% python3 -q
>>> import numpy as np
>>> import numpy.linalg as la
>>> np.set_printoptions(precision=2, suppress=True, linewidth=120)
>>> W2 = np.array([[0, 2, 2, 3, 1, 5],
...     [3, 2, 1, 0, 1, 5],
...     [5, 5, 3, 5, 2, 3],
...     [5, 5, 2, 4, 4, 2]])
>>> rng = np.random.default_rng(7108)
>>> mat = rng.normal(size=(32, 4)) @ W2 + np.array([2, 1, 0, 1, 0, 0])
>>> print(mat)
[[  2.78  -1.23  -0.98  -3.61  -3.31   2.42]
 [ -0.56  -1.55  -1.57  -2.31  -0.62   0.76]
 [  4.     4.5    2.25   4.72   2.48   4.76]
 [ -7.32  -6.79  -2.94  -5.05  -5.16  -0.16]
 [ -6.48  -4.95  -2.65  -1.38  -2.92  -6.61]
 [  7.72   5.86   3.6    4.13   0.75   9.82]
 [  8.38   4.67   0.42   1.13   3.19   1.18]
 [-13.56 -12.26  -5.89  -8.33  -8.04  -7.69]
 [ -8.31  -8.2   -4.46  -4.03  -6.03 -12.48]
 [  6.76   5.25   2.39   2.49   2.6    9.88]
 [  4.3    0.87  -1.99  -0.57   1.3   -7.93]
 [ -3.26  -4.99  -3.39  -5.64  -3.14  -1.97]
 [  9.56   4.72   0.54   1.85   1.73  -2.66]
 [  2.96   5.64   3.36   9.35   2.89  -0.04]
 [  5.1    4.4    1.39   2.77   3.35   5.14]
 [ -6.9   -9.26  -5.55 -10.1   -6.    -3.33]
 [  9.79   8.66   3.59   7.64   4.98   3.4 ]
 [ -3.72  -6.39  -4.4   -8.01  -3.9   -2.07]
 [  0.01  -0.55  -0.32   0.35  -1.54  -0.47]
 [  7.09   6.25   2.18   5.39   4.14   2.1 ]
 [  6.27   3.97   0.56   2.84   2.37  -2.09]
 [  5.06   3.74   1.62   3.56   0.89   1.54]
 [  7.06   6.13   2.89   0.87   4.6   19.44]
 [  4.21   4.04   1.14   4.41   2.92  -0.76]
 [  2.68   0.43  -0.81   0.78  -0.8   -5.73]
 [-16.68 -13.72  -4.45  -9.1  -11.01   1.99]
 [ -8.59  -8.81  -5.23  -4.33  -6.08 -16.17]
 [ -6.16  -9.11  -5.34  -9.35  -6.93  -5.79]
 [ 15.16  16.32   9.53  17.55   7.12  10.62]
 [ 15.87  13.42   5.58  10.51   7.77   6.26]
 [  8.28   7.36   1.84   6.99   5.92  -3.2 ]
 [-18.31 -18.33  -9.45 -14.98 -11.59 -11.57]]
>>> rank = la.matrix_rank(mat)
>>> print(rank)
5
>>> ns = la.svd(mat)[2][rank:].T
>>> print([int(la.matrix_rank(np.delete(mat, i, axis=0))) for i in range(32)])
[5, 5, 5, 5, 5, 5, 5, 5, 5, 5, 5, 5, 5, 5, 5, 5, 5, 5, 5, 5, 5, 5, 5, 5, 5, 5, 5, 5, 5, 5, 5, 5]
>>> print(ns.shape)
(6, 1)
>>> print([int(la.matrix_rank(mat[:i])) for i in range(1, len(mat) + 1)])
[1, 2, 3, 4, 5, 5, 5, 5, 5, 5, 5, 5, 5, 5, 5, 5, 5, 5, 5, 5, 5, 5, 5, 5, 5, 5, 5, 5, 5, 5, 5, 5]
>>> W2 = mat[[11, 8]].astype(float)
>>> for _ in range(7):
...     labels = la.norm(mat[:, None] - W2, axis=-1).argmin(axis=1)
...     W2 = np.array([mat[labels == j].mean(axis=0) for j in range(2)])
... 
>>> print(labels)
[0 0 0 1 1 0 0 1 1 0 0 1 0 0 0 1 0 1 0 0 0 0 0 0 0 1 1 1 0 0 0 1]
>>> print(np.abs(W2[1] - W2[0]).argmax())
0
>>> Xc = mat - mat.mean(axis=0)
>>> Uu, s, Vh = la.svd(Xc, full_matrices=False)
>>> print(np.abs(Uu[:, 0]).argmax())
31
>>> print(np.abs(Vh[0]).argmax())
0
>>> print(np.searchsorted(np.cumsum(s ** 2) / (s ** 2).sum(), 0.9) + 1)
2
>>> print(np.round(s ** 2 / (s ** 2).sum(), 2) + 0)
[0.87 0.1  0.03 0.   0.   0.  ]
>>> print((np.sign(Uu[:, 0]) == np.sign(Uu[0, 0])).astype(int))
[1 1 0 1 1 0 0 1 1 0 1 1 0 0 0 1 0 1 1 0 0 0 0 0 1 1 1 1 0 0 0 1]
>>> Uu, s, Vh = la.svd(mat)
>>> evecs = Vh[:(s > 1e-8).sum()]
>>> vec = mat[6] + -1 * mat[26] + rng.integers(2) * np.eye(6)[0]
>>> print(vec)
[16.96 13.47  5.65  5.46  9.27 17.35]
>>> print(evecs.T @ evecs)
[[ 0.9   0.26 -0.1  -0.06 -0.08 -0.01]
 [ 0.26  0.31  0.25  0.17  0.23  0.02]
 [-0.1   0.25  0.91 -0.06 -0.08 -0.01]
 [-0.06  0.17 -0.06  0.96 -0.06 -0.01]
 [-0.08  0.23 -0.08 -0.06  0.93 -0.01]
 [-0.01  0.02 -0.01 -0.01 -0.01  1.  ]]
>>> print(np.round(la.norm(vec - evecs.T @ evecs @ vec), 2))
0.0
>>> print(np.allclose(evecs.T @ evecs @ vec, vec))
True
>>> print(np.diag(evecs.T @ evecs))
[0.9  0.31 0.91 0.96 0.93 1.  ]
>>> Y = mat + rng.integers(-2, 3, (32, 5)) @ rng.integers(-2, 3, (5, 6))
>>> print(Y)
[[ -0.22  -4.23   2.02  -7.61  -3.31   3.42]
 [  1.44   5.45  -2.57  -6.31  -6.62  -4.24]
 [  6.     9.5    9.25   2.72   3.48  -1.24]
 [-12.32  -5.79   0.06  -5.05  -2.16   0.84]
 [ -2.48  -5.95   5.35  -1.38   1.08 -10.61]
 [ 18.72  14.86   6.6   14.13   6.75   5.82]
 [ -3.62  -2.33   1.42  -6.87   1.19   4.18]
 [-11.56 -24.26   0.11 -12.33  -6.04  -7.69]
 [ -5.31  -1.2   -7.46  -4.03 -10.03 -15.48]
 [  2.76   3.25  -4.61   4.49   1.6   15.88]
 [  8.3    3.87  -0.99  -0.57   0.3  -10.93]
 [-10.26  -7.99  -9.39  -7.64  -6.14   3.03]
 [ 12.56   5.72   2.54  -4.15  -3.27  -7.66]
 [ -4.04  -1.36   2.36  -0.65  -3.11   1.96]
 [  4.1    7.4    0.39  10.77   9.35   8.14]
 [ -2.9   -7.26  -3.55 -10.1   -6.    -5.33]
 [  1.79   0.66   5.59   3.64   5.98   5.4 ]
 [ -6.72  -8.39  -6.4   -6.01  -1.9    2.93]
 [  9.01   6.45   2.68  10.35   5.46  -2.47]
 [  6.09  -0.75   0.18   9.39   8.14   8.1 ]
 [ 12.27   3.97   5.56  -3.16  -1.63 -10.09]
 [  5.06   6.74   4.62   7.56   5.89   2.54]
 [  7.06  -1.87   0.89   0.87   4.6   21.44]
 [  5.21  10.04   4.14   0.41  -0.08  -5.76]
 [  2.68   7.43   4.19  -3.22  -2.8  -12.73]
 [-17.68 -11.72  -4.45 -13.1  -15.01  -2.01]
 [ -8.59  -9.81  -2.23   3.67   2.92 -13.17]
 [ -5.16 -11.11  -5.34 -17.35 -13.93  -9.79]
 [ 17.16  11.32   4.53  21.55   8.12  15.62]
 [ 16.87  10.42   8.58  10.51   9.77   5.26]
 [  9.28   2.36  -1.16   6.99   4.92  -0.2 ]
 [-15.31  -8.33  -9.45 -10.98 -10.59 -13.57]]
>>> print(la.matrix_rank(Y - mat, tol=1e-8))
5
>>> print(np.abs(Y - mat).sum(axis=1))
[14. 25. 23. 13. 21. 43. 33. 26. 20. 22. 12. 26. 22. 33. 22. 10. 25. 16. 38. 24. 29. 16. 12. 22. 25. 15. 24. 22. 22.
 10. 13. 20.]
